>>> import numpy as np
>>> np.set_printoptions(precision=1, suppress=True, linewidth=100, legacy="1.25")
>>> A = np.loadtxt("w.csv", delimiter=",")
>>> A.round(1) + 0
array([[ 0. , -0.4, -0.1,  0.4, -0.4, -0.7],
       [ 0.4, -0.1, -0.6,  0.6,  0. ,  0.4],
       [-0.6,  0.7, -0.3,  0.3,  0. , -0.1],
       [ 0.2,  0.3,  0. , -0.2, -0.9,  0.2],
       [ 0.6,  0.4, -0.2, -0.3,  0.2, -0.5],
       [ 0.3,  0.3,  0.7,  0.5,  0. ,  0.1]])
>>> other = np.linalg.inv(A)
>>> round(float(np.linalg.cond(A)), 1)
1.0
>>> (np.abs(other) > 1e-9).astype(int)
array([[1, 1, 1, 1, 1, 1],
       [1, 1, 1, 1, 1, 1],
       [1, 1, 1, 1, 1, 1],
       [1, 1, 1, 1, 1, 1],
       [1, 1, 1, 1, 1, 1],
       [1, 1, 1, 1, 1, 1]])
>>> other.round(1) + 0
array([[ 0. ,  0.4, -0.6,  0.2,  0.6,  0.3],
       [-0.4, -0.1,  0.7,  0.3,  0.4,  0.3],
       [-0.1, -0.6, -0.3,  0. , -0.2,  0.7],
       [ 0.4,  0.6,  0.3, -0.2, -0.3,  0.5],
       [-0.4,  0. ,  0. , -0.9,  0.2,  0. ],
       [-0.7,  0.4, -0.1,  0.2, -0.5,  0.1]])
>>> np.linalg.svd(other, compute_uv=False)
array([1., 1., 1., 1., 1., 1.])
>>> round(np.abs(other).max(), 1)
0.9
>>> other[:, 6]
Traceback (most recent call last):
  File "<python-input-10>", line 1, in <module>
    other[:, 6]
    ~~~~~^^^^^^
IndexError: index 6 is out of bounds for axis 1 with size 6
>>> other.shape
(6, 6)
>>> other[6]
Traceback (most recent call last):
  File "<python-input-12>", line 1, in <module>
    other[6]
    ~~~~~^^^
IndexError: index 6 is out of bounds for axis 0 with size 6
>>> np.round(other.mean(axis=0), 1) + 0
array([-0.2,  0.1,  0. , -0.1,  0. ,  0.3])
>>> round(A[:, 4] @ A[:, 1], 1)
-0.0
>>> np.linalg.norm(A, axis=0)
array([1., 1., 1., 1., 1., 1.])
>>> np.round(A @ A.T, 1) + 0
array([[1., 0., 0., 0., 0., 0.],
       [0., 1., 0., 0., 0., 0.],
       [0., 0., 1., 0., 0., 0.],
       [0., 0., 0., 1., 0., 0.],
       [0., 0., 0., 0., 1., 0.],
       [0., 0., 0., 0., 0., 1.]])
>>> T = np.stack([A, 3 * A, A[::-1]])
>>> T.shape
(3, 6, 6)
>>> np.linalg.determinant(A)
Traceback (most recent call last):
  File "<python-input-19>", line 1, in <module>
    np.linalg.determinant(A)
    ^^^^^^^^^^^^^^^^^^^^^
AttributeError: module 'numpy.linalg' has no attribute 'determinant'
>>> np.allclose(A @ A.T, A.T @ A)
True
>>> round(float(np.abs(np.linalg.eigvals(A)).max()), 1)
1.0
>>> np.round(A @ A, 1) + 0
array([[-0.5, -0.3, -0.2, -0.6, -0.4,  0.1],
       [ 0.6, -0.3,  0.4,  0. , -0.7, -0.1],
       [ 0.4,  0. , -0.4,  0. ,  0. ,  0.8],
       [-0.4, -0.5,  0.2,  0.6, -0.1,  0.4],
       [ 0.2, -0.6, -0.6,  0.2,  0. , -0.4],
       [-0.2,  0.5, -0.4,  0.4, -0.6, -0.1]])
>>> K = np.load("a.npy")
>>> K
array([[11.2,  4.9,  4.9, -0.7, 10. ],
       [ 9.4,  4.2,  6. , -1.5, 10.1],
       [10.9,  5.6,  5.2, -0.8, 10.9],
       [ 9.5,  5.6,  4. ,  1.2, 11. ],
       [11.1,  5.2,  4.3, -2.1,  9.6],
       [ 9.6,  6.5,  5.1,  1. ,  9.5],
       [10.6,  6.5,  5.4,  0. , 12.5],
       [11.5,  4.9,  5. ,  0. , 10.5],
       [10.8,  5.5,  5.4, -0.9, 12.1],
       [ 9.9,  5.3,  3.4, -0.9, 10.1],
       [ 9. ,  5.3,  5.7, -0.7, 10. ],
       [11.8,  3.8,  7.1,  0.6,  9.5],
       [ 8.3,  4.5,  2.9, -0.1,  9.5],
       [10.2,  5.2,  5.5,  0.7, 10. ],
       [ 6.9,  4.8,  5. ,  0.1,  9.9],
       [10.5,  4.3,  3.7, -0.1,  9.6]])
>>> rng = np.random.default_rng(5464)
>>> z = rng.permutation(6)
>>> z
array([0, 2, 1, 5, 4, 3])
>>> other = A[z][:, z]
>>> np.round(np.diag(other), 1) + 0
array([ 0. , -0.3, -0.1,  0.1,  0.2, -0.2])
>>> np.sort(np.abs(np.linalg.eigvals(other)))
array([1., 1., 1., 1., 1., 1.])
>>> cen = K - K.mean(axis=0)
>>> V = np.linalg.svd(cen)[2][:1]
>>> other = cen - cen @ V.T @ V
>>> other.std(axis=0)
array([0.5, 0.7, 0.8, 0.9, 0.8])
>>> np.round(np.linalg.norm(other) / np.linalg.norm(cen), 1)
0.8
>>> np.round(np.diag(V.T @ V), 1) + 0
array([0.7, 0. , 0.2, 0. , 0.1])
>>> other = K / np.linalg.norm(K, axis=1, keepdims=True)
>>> C2 = other @ other.T
>>> np.linalg.norm(other, axis=1)
array([1., 1., 1., 1., 1., 1., 1., 1., 1., 1., 1., 1., 1., 1., 1., 1.])
>>> data = np.loadtxt("data.csv", delimiter=",")
>>> data
array([[-1.,  0.,  1.],
       [ 2.,  3.,  4.],
       [ 5.,  6.,  7.],
       [ 8.,  9., 10.]])
>>> left, s, Vh = np.linalg.svd(data, full_matrices=False)
>>> round(np.sqrt((s ** 2).sum()), 1), np.round(np.linalg.norm(data), 1)
(19.6, 19.6)
>>> np.cumsum(s ** 2) / np.sum(s ** 2)
array([1., 1., 1.])
>>> left.shape, s.shape, Vh.shape
((4, 3), (3,), (3, 3))
>>> np.round(left.T @ left, 1) + 0
array([[1., 0., 0.],
       [0., 1., 0.],
       [0., 0., 1.]])
>>> np.allclose(left * s @ Vh, data)
True
>>> np.unique(data.round(6), axis=0).shape
(4, 3)
>>> np.allclose(data[:-1].T @ np.linalg.lstsq(data[:-1].T, data[-1])[0], data[-1])
True
>>> np.abs(np.diag(np.linalg.qr(data)[1])) > 1e-9
array([ True,  True, False])
>>> round(float(np.trace(np.linalg.pinv(data) @ data)), 1)
2.0
>>> W0 = np.load("m.npy")
>>> W0
array([[ 3, -1, -2, -3,  1,  1],
       [-1, -1,  1, -1, -2,  0],
       [ 3, -2, -3, -2,  2,  3],
       [-1, -2,  0,  3, -3, -2],
       [-3,  3,  0, -2, -3, -2],
       [ 2,  2,  1, -2,  3, -3]])
>>> np.linalg.norm(W0, axis=0)
array([5.7, 4.8, 3.9, 5.6, 6. , 5.2])
>>> round(float(np.linalg.norm(W0, "nuc")), 1)
25.9
>>> round(float(np.linalg.norm(W0[4] - W0[2])), 1)
11.0
>>> np.round(np.linalg.norm(W0, 1), 1), np.round(np.linalg.norm(W0, np.inf), 1)
(14.0, 15.0)
>>> W0[4] @ W0[2]
-23
>>> f = np.array([-1, -2, -3, 2, -3, -2])
>>> other = W0 + np.outer(f, np.eye(6)[5])
>>> np.linalg.matrix_rank(other - W0)
1
>>> np.linalg.matrix_rank(np.linalg.inv(other) - np.linalg.inv(W0), tol=1e-8)
1
>>> np.round(np.linalg.det(other) / np.linalg.det(W0), 1), np.round(1 + np.linalg.solve(W0, f)[5], 1)
(2.6, 2.6)
>>> round(np.linalg.det(W0), 1)
642.0
>>> np.trace(W0)
-4
>>> W0.inv()
Traceback (most recent call last):
  File "<python-input-66>", line 1, in <module>
    W0.inv()
    ^^^^^^
AttributeError: 'numpy.ndarray' object has no attribute 'inv'
>>> np.allclose(W0, W0.T)
False
>>> W0 @ W0
array([[  6,  13,   0, -17,  10,  -2],
       [  8,  -4,  -2,   3,  12,   8],
       [  4,  21,   4, -17,  10, -15],
       [  1, -16,  -2,  24,  -3,   5],
       [ -5,  -9,   7,  10,   0,  13],
       [ -6,   1,  -8, -16, -12,  12]])
>>> np.allclose(W0 @ W0.T, W0.T @ W0)
False
>>> round(float(np.abs(np.linalg.eigvals(W0)).max()), 1)
4.9
>>> m1 = np.load("case2.npy")
>>> m1
array([[16,  8,  0,  4,  0],
       [ 8, 20,  0, 10, 12],
       [ 0,  0,  0,  0,  0],
       [ 4, 10,  0,  5,  6],
       [ 0, 12,  0,  6,  9]])
>>> r = np.linalg.matrix_rank(m1)
>>> r
2
>>> N = np.linalg.svd(m1)[2][r:].T
>>> np.allclose(m1 @ N, 0)
True
>>> [int(np.linalg.matrix_rank(np.delete(m1, i, axis=0))) for i in range(5)]
[2, 2, 2, 2, 2]
>>> np.round(N @ N.T, 1) + 0
array([[ 0.1, -0.1,  0. , -0.1,  0.2],
       [-0.1,  0.4,  0. , -0.3, -0.4],
       [ 0. ,  0. ,  1. ,  0. ,  0. ],
       [-0.1, -0.3,  0. ,  0.9, -0.2],
       [ 0.2, -0.4,  0. , -0.2,  0.6]])
>>> [int(np.linalg.matrix_rank(m1[:i])) for i in range(1, len(m1) + 1)]
[1, 2, 2, 2, 2]
>>> M = np.array([[-0.8, -0.1, -2.1, -0.2],
...     [-0.1, 0.9, -0.2, 0.4],
...     [-2.1, -0.2, 1.8, 0.3],
...     [-0.2, 0.4, 0.3, -1.9]])
>>> M
array([[-0.8, -0.1, -2.1, -0.2],
       [-0.1,  0.9, -0.2,  0.4],
       [-2.1, -0.2,  1.8,  0.3],
       [-0.2,  0.4,  0.3, -1.9]])
>>> ev, V = np.linalg.eigh(M)
>>> x = np.array([1, 0, 1, 2])
>>> (np.sign(V[:, -1].round(6)) == np.sign(V[0, -1].round(6))).astype(int)
array([1, 1, 0, 0])
>>> np.round(V * np.maximum(ev, 0) @ V.T, 1) + 0
array([[ 0.7,  0. , -1.3, -0.1],
       [ 0. ,  0.9, -0.1,  0.1],
       [-1.3, -0.1,  2.3,  0.2],
       [-0.1,  0.1,  0.2,  0. ]])
>>> np.einsum("ii->", M)
0.0
>>> np.round(np.poly(M), 1) + 0
array([ 1. ,  0. , -8.9, -4.1, 11.4])
>>> np.einsum("ij,ji->", M, M)
17.8
>>> np.kron(np.eye(2, dtype=int), M)
array([[-0.8, -0.1, -2.1, -0.2, -0. , -0. , -0. , -0. ],
       [-0.1,  0.9, -0.2,  0.4, -0. ,  0. , -0. ,  0. ],
       [-2.1, -0.2,  1.8,  0.3, -0. , -0. ,  0. ,  0. ],
       [-0.2,  0.4,  0.3, -1.9, -0. ,  0. ,  0. , -0. ],
       [-0. , -0. , -0. , -0. , -0.8, -0.1, -2.1, -0.2],
       [-0. ,  0. , -0. ,  0. , -0.1,  0.9, -0.2,  0.4],
       [-0. , -0. ,  0. ,  0. , -2.1, -0.2,  1.8,  0.3],
       [-0. ,  0. ,  0. , -0. , -0.2,  0.4,  0.3, -1.9]])
>>> np.linalg.eigvals(M)
array([ 3.,  1., -2., -2.])
>>> round(np.linalg.det(M[::-1]), 1)
11.4
>>> np.round(np.linalg.det(2 * M), 1), np.round(np.linalg.det(M), 1)
(182.2, 11.4)
>>> C2 = M.T @ M
>>> (M @ M.T).shape
(4, 4)
>>> np.linalg.svd(M, compute_uv=False) ** 2
array([9. , 3.9, 3.9, 0.9])
>>> np.allclose(C2, C2.T)
True
>>> mat = np.load("test3.npy")
>>> mat
array([[ 0.5,  1.3,  0.3],
       [-0.4, -0.2, -0.2],
       [-0.3,  0.6, -0.2],
       [ 0.8, -0.3,  0.4],
       [ 3.5, -0.3,  1.7],
       [-1. ,  1.7, -0.5],
       [ 0.1, -0.6,  0.1],
       [-0.5,  1.2, -0.2],
       [-0.7, -0.1, -0.2],
       [-3.8,  1.1, -1.9],
       [-2.4,  1.3, -1.1],
       [ 0.2,  0. ,  0.2],
       [ 0.6, -0.8,  0.3],
       [-1.3,  1.8, -0.6],
       [ 0.9, -1.8,  0.5],
       [-0.4, -0.5, -0.2],
       [-1.4,  1.1, -0.7],
       [-0.6, -0.9, -0.3],
       [-0.7, -0.4, -0.3]])
>>> other = mat / np.sqrt((mat ** 2).mean(axis=1, keepdims=True))
>>> other[16]
array([-1.3,  1. , -0.6])
>>> np.linalg.matrix_rank(mat - mat.mean(axis=1, keepdims=True))
2
>>> np.round(mat - mat.mean(axis=1, keepdims=True), 1) + 0
array([[-0.2,  0.6, -0.4],
       [-0.1,  0.1,  0.1],
       [-0.3,  0.6, -0.2],
       [ 0.5, -0.6,  0.1],
       [ 1.9, -1.9,  0.1],
       [-1.1,  1.6, -0.6],
       [ 0.2, -0.5,  0.2],
       [-0.7,  1. , -0.4],
       [-0.4,  0.2,  0.1],
       [-2.3,  2.6, -0.4],
       [-1.7,  2. , -0.4],
       [ 0.1, -0.1,  0.1],
       [ 0.6, -0.8,  0.3],
       [-1.3,  1.8, -0.6],
       [ 1. , -1.7,  0.6],
       [ 0. , -0.1,  0.2],
       [-1.1,  1.4, -0.4],
       [ 0. , -0.3,  0.3],
       [-0.2,  0.1,  0.2]])
>>> np.linalg.norm(other, axis=1)
array([1.7, 1.7, 1.7, 1.7, 1.7, 1.7, 1.7, 1.7, 1.7, 1.7, 1.7, 1.7, 1.7, 1.7, 1.7, 1.7, 1.7, 1.7,
       1.7])
>>> z = mat[:, 1] > np.median(mat[:, 1])
>>> f = mat[z].mean(axis=0) - mat[~z].mean(axis=0)
>>> z.astype(int)
array([1, 0, 1, 0, 0, 1, 0, 1, 0, 1, 1, 1, 0, 1, 0, 0, 1, 0, 0])
>>> ((mat - mat.mean(axis=0)) @ f > 0).astype(int)
array([1, 0, 1, 0, 0, 1, 0, 1, 0, 1, 1, 0, 0, 1, 0, 0, 1, 0, 0])
>>> arr = np.loadtxt("run1.csv", delimiter=",")
>>> arr
array([[61., 16., 16.],
       [16.,  1.,  4.],
       [16.,  4.,  1.]])
>>> P = np.triu(np.array([[2, 0, -2], [-1, 1, 2], [1, 1, 1]]), 1) + np.eye(3)
>>> other = P @ arr @ np.linalg.inv(P)
>>> np.poly(other)
array([   1.,  -63., -405., -621.])
>>> np.round(np.linalg.det(other), 1)
621.0
>>> left, s, Vh = np.linalg.svd(arr)
>>> s
array([69.,  3.,  3.])
>>> other = left[:, :1] @ np.diag(s[:1]) @ Vh[:1]
>>> round(float(np.linalg.norm(arr - other, 2)), 1), s[1]
(3.0, 3.0)
>>> np.linalg.matrix_rank(other)
1
>>> round(float(np.abs(arr - other).max()), 1)
2.8
>>> other
array([[61.3, 15.3, 15.3],
       [15.3,  3.8,  3.8],
       [15.3,  3.8,  3.8]])
>>> f = np.array([2, 0, 3])
>>> np.polyval(f, arr[1])
array([515.,   5.,  35.])
>>> np.correlate(arr[1], arr[0], "full")
array([ 256.,  272., 1056.,  125.,  244.])
